% python3 -q
>>> import numpy as np
>>> import numpy.linalg as la
>>> np.set_printoptions(suppress=True, linewidth=200)
>>> arr = np.load("run8.npy")
>>> print(arr)
[[ -0.2  16.    0.2  -1.    1.3  -0.5]
 [ -0.8 -10.   -0.1  -0.4  -2.4  -2.6]
 [ -0.7  11.    0.7  -0.6  -0.5  -1.2]
 [ -2.7  -2.    0.6  -1.7  -0.6   0.3]]
>>> B = arr / np.sqrt((arr ** 2).mean(axis=1, keepdims=True))
>>> print(np.round(la.norm(B, axis=1), 2))
[2.45 2.45 2.45 2.45]
>>> th = np.radians(72)
>>> R = np.eye(6)
>>> R[2, 2] = R[5, 5] = np.cos(th)
>>> R[2, 5], R[5, 2] = -np.sin(th), np.sin(th)
>>> print(R.round(2))
[[ 1.    0.    0.    0.    0.    0.  ]
 [ 0.    1.    0.    0.    0.    0.  ]
 [ 0.    0.    0.31  0.    0.   -0.95]
 [ 0.    0.    0.    1.    0.    0.  ]
 [ 0.    0.    0.    0.    1.    0.  ]
 [ 0.    0.    0.95  0.    0.    0.31]]
>>> B = arr @ R.T
>>> print(np.round(np.abs(B - arr).max(axis=0), 2))
[0.   0.   2.54 0.   0.   1.7 ]
>>> print(B.round(2))
[[ -0.2   16.     0.54  -1.     1.3    0.04]
 [ -0.8  -10.     2.44  -0.4   -2.4   -0.9 ]
 [ -0.7   11.     1.36  -0.6   -0.5    0.29]
 [ -2.7   -2.    -0.1   -1.7   -0.6    0.66]]
>>> left, sigma = la.svd(B)
Traceback (most recent call last):
  File "<python-input-15>", line 1, in <module>
    left, sigma = la.svd(B)
    ^^^^^^^^^^^
ValueError: too many values to unpack (expected 2)
>>> left, sigma, VT = la.svd(B, full_matrices=False)
>>> print(np.round(VT @ VT.T, 2) + 0)
[[1. 0. 0. 0.]
 [0. 1. 0. 0.]
 [0. 0. 1. 0.]
 [0. 0. 0. 1.]]
>>> print(np.round(left.T @ left, 2) + 0)
[[1. 0. 0. 0.]
 [0. 1. 0. 0.]
 [0. 0. 1. 0.]
 [0. 0. 0. 1.]]
>>> print((sigma > 1e-8).sum())
4
>>> print(np.round(sigma / sigma[0], 2))
[1.   0.19 0.13 0.04]
>>> print(np.allclose(left * sigma @ VT, B))
True
>>> print(np.abs(left[:, 0]).round(6).argmax())
0
>>> print(np.round(np.abs(VT[0]), 2) + 0)
[0.01 1.   0.   0.03 0.08 0.02]
>>> print(la.norm(arr, axis=1).argmax())
0
>>> B = np.array([[5, -1, -7],
...     [3, -9, -8],
...     [6, -2, 9],
...     [-7, 9, -9],
...     [9, -3, -3],
...     [0, 8, 0]])
>>> print(np.round(np.einsum("ik,kj->ij", arr, B), 2))
[[  66.9 -161.1 -119.7]
 [ -53.4   73.8   95.5]
 [  33.4 -113.2  -69.9]
 [  -9.4    8.4   57.4]]
>>> print(np.round(np.einsum("ij->j", arr), 2))
[-4.4 15.   1.4 -3.7 -2.2 -4. ]
>>> print(np.vstack([arr, B.T]).shape)
(7, 6)
>>> print(np.round(np.einsum("ik,kj->ji", arr, B), 2))
[[  66.9  -53.4   33.4   -9.4]
 [-161.1   73.8 -113.2    8.4]
 [-119.7   95.5  -69.9   57.4]]
>>> print(np.round(np.einsum("ij,ij->i", arr, arr), 2))
[259.02 113.33 124.03  14.99]
>>> print(la.matrix_rank(np.vstack([arr, B.T])))
6
>>> print(np.round(B.T @ arr.T, 2))
[[  66.9  -53.4   33.4   -9.4]
 [-161.1   73.8 -113.2    8.4]
 [-119.7   95.5  -69.9   57.4]]
>>> print(np.round(arr @ B, 2))
[[  66.9 -161.1 -119.7]
 [ -53.4   73.8   95.5]
 [  33.4 -113.2  -69.9]
 [  -9.4    8.4   57.4]]
>>> J = np.array([[-8, -3, 5, -9, -9, -2],
...     [7, 3, -1, 4, 2, 2],
...     [6, -2, -1, 8, 8, -7],
...     [3, -6, -8, 3, -2, -2],
...     [3, 9, 0, 3, -1, -6],
...     [4, 7, -8, 9, 7, -5]])
>>> rng = np.random.default_rng(378)
>>> idx = rng.permutation(6)
>>> print(idx)
[3 0 1 4 5 2]
>>> B = J[idx][:, idx]
>>> print(np.trace(B))
-9
>>> print(np.round(la.det(B), 2), round(float(la.det(J[idx])), 2))
22128.0 -22128.0
>>> print(B)
[[ 3  3 -6 -2 -2 -8]
 [-9 -8 -3 -9 -2  5]
 [ 4  7  3  2  2 -1]
 [ 3  3  9 -1 -6  0]
 [ 9  4  7  7 -5 -8]
 [ 8  6 -2  8 -7 -1]]
>>> print(np.allclose(B, J))
False
>>> B = J[0, 0] * J[1:] - np.outer(J[1:, 0], J[0])
>>> print(B)
[[  0  -3 -27  31  47  -2]
 [  0  34 -22 -10 -10  68]
 [  0  57  49   3  43  22]
 [  0 -63 -15   3  35  54]
 [  0 -44  44 -36 -20  48]]
>>> print(la.matrix_rank(B), la.matrix_rank(J))
5 6
>>> print(np.round(J[:, 0] / J[0, 0], 2))
[ 1.   -0.88 -0.75 -0.38 -0.38 -0.5 ]
>>> def softmax(z):
...     e = np.exp(z - z.max(axis=-1, keepdims=True))
...     return e / e.sum(axis=-1, keepdims=True)
... 
>>> print(np.round(softmax(J[2]), 2) + 0)
[0.06 0.   0.   0.47 0.47 0.  ]
>>> print(np.round(softmax(J[2] + 3), 2) + 0)
[0.06 0.   0.   0.47 0.47 0.  ]
>>> S = J @ J.T / np.sqrt(6)
>>> print(np.round(softmax(S + np.triu(np.full(S.shape, -np.inf), 1)), 2) + 0)
[[1. 0. 0. 0. 0. 0.]
 [0. 1. 0. 0. 0. 0.]
 [0. 0. 1. 0. 0. 0.]
 [0. 0. 0. 1. 0. 0.]
 [0. 0. 0. 0. 1. 0.]
 [0. 0. 0. 0. 0. 1.]]
>>> print(np.round(softmax(S)[2] @ J, 2))
[ 6. -2. -1.  8.  8. -7.]
